In [1]: import numpy as np

In [2]: from numpy import linalg as LA

In [3]: np.set_printoptions(suppress=True, linewidth=160)

In [4]: out = np.array([[1.2, 0.9, 0.4],
   ...:     [-0.6, 0.7, 0.3],
   ...:     [1.5, -0.7, 0.9],
   ...:     [-1.0, -0.4, -0.4]])

In [5]: basis = np.array([[1.4, 0.0, 1.2, 0.4],
   ...:     [0.1, 0.1, -0.3, -0.4],
   ...:     [-0.3, -0.4, 2.0, -1.1]])

In [6]: K = out @ basis

In [7]: K.round(3)
Out[7]: 
array([[ 1.65, -0.07,  1.97, -0.32],
       [-0.86, -0.05, -0.33, -0.85],
       [ 1.76, -0.43,  3.81, -0.11],
       [-1.32,  0.12, -1.88,  0.2 ]])

In [8]: np.argsort(-LA.norm(K, axis=0).round(6), kind="stable")[:3]
Out[8]: array([2, 0, 3])

In [9]: round(float(LA.norm(K, 2) / LA.norm(K)), 3)
Out[9]: 0.974

In [10]: [round(float(x), 3) for x in LA.svd(K, compute_uv=False)[:3]]
Out[10]: [5.462, 1.08, 0.65]

In [11]: LA.matrix_rank(K, rtol=0.1)
Out[11]: np.int64(3)

In [12]: np.round(np.kron(np.eye(2, dtype=int), K), 3)
Out[12]: 
array([[ 1.65, -0.07,  1.97, -0.32,  0.  , -0.  ,  0.  , -0.  ],
       [-0.86, -0.05, -0.33, -0.85, -0.  , -0.  , -0.  , -0.  ],
       [ 1.76, -0.43,  3.81, -0.11,  0.  , -0.  ,  0.  , -0.  ],
       [-1.32,  0.12, -1.88,  0.2 , -0.  ,  0.  , -0.  ,  0.  ],
       [ 0.  , -0.  ,  0.  , -0.  ,  1.65, -0.07,  1.97, -0.32],
       [-0.  , -0.  , -0.  , -0.  , -0.86, -0.05, -0.33, -0.85],
       [ 0.  , -0.  ,  0.  , -0.  ,  1.76, -0.43,  3.81, -0.11],
       [-0.  ,  0.  , -0.  ,  0.  , -1.32,  0.12, -1.88,  0.2 ]])

In [13]: round(LA.eigvals(K).sum().real, 3)
Out[13]: np.float64(5.61)

In [14]: np.round(np.einsum("ij,ji->", K, K), 3)
Out[14]: np.float64(25.674)

In [15]: np.round(LA.det(K.T), 3)
Out[15]: np.float64(-0.0)

In [16]: round(float(np.einsum("ii->", K)), 3)
Out[16]: 5.61

In [17]: out = K / np.sqrt((K ** 2).mean(axis=1, keepdims=True))

In [18]: out[0].round(3)
Out[18]: array([ 1.274, -0.054,  1.521, -0.247])

In [19]: LA.matrix_rank(K - K.mean(axis=1, keepdims=True))
Out[19]: np.int64(3)

In [20]: np.round(LA.norm(out, axis=1), 3)
Out[20]: array([2., 2., 2., 2.])

In [21]: A = np.load("out9.npy")

In [22]: A
Out[22]: 
array([[-1.,  3.,  0.,  0.],
       [ 3., -2.,  3.,  0.],
       [ 0.,  3.,  2.,  3.],
       [ 0.,  0.,  3., -3.]])

In [23]: # equal to its transpose

In [24]: evals, V = LA.eigh(A)

In [25]: (evals > 1e-8).sum(), (evals < -1e-8).sum()
Out[25]: (np.int64(2), np.int64(2))

In [26]: evals.round(3)
Out[26]: array([-5.816, -3.763,  0.736,  4.844])

In [27]: np.round(LA.eigvalsh(A @ A), 3)
Out[27]: array([ 0.541, 14.163, 23.466, 33.83 ])

In [28]: np.round(np.abs(V[:, -1]), 3)
Out[28]: array([0.233, 0.454, 0.803, 0.307])

In [29]: np.round(V.T @ A @ V, 3) + 0
Out[29]: 
array([[-5.816,  0.   ,  0.   ,  0.   ],
       [ 0.   , -3.763,  0.   ,  0.   ],
       [ 0.   ,  0.   ,  0.736,  0.   ],
       [ 0.   ,  0.   ,  0.   ,  4.844]])

In [30]: [round(float(LA.det(A[:i, :i])), 2) + 0 for i in range(1, 5)]
Out[30]: [-1.0, -7.0, -5.0, 78.0]

In [31]: rng = np.random.default_rng(8382)

In [32]: X = np.array([[0, 0], [1, 3], [0, 0], [1, 2]]) * (rng.random((4, 2)) < 0.3)

In [33]: X
Out[33]: 
array([[0, 0],
       [1, 0],
       [0, 0],
       [1, 2]])

In [34]: t3 = np.stack([X, 3 * X, X[::-1]])

In [35]: LA.matrix_rank(t3)
Out[35]: array([2, 2, 2])

In [36]: np.einsum("bij,cij->bc", t3, t3)
Out[36]: 
array([[ 6, 18,  0],
       [18, 54,  0],
       [ 0,  0,  6]])

In [37]: np.round(LA.norm(t3, axis=(1, 2)), 3)
Out[37]: array([2.449, 7.348, 2.449])
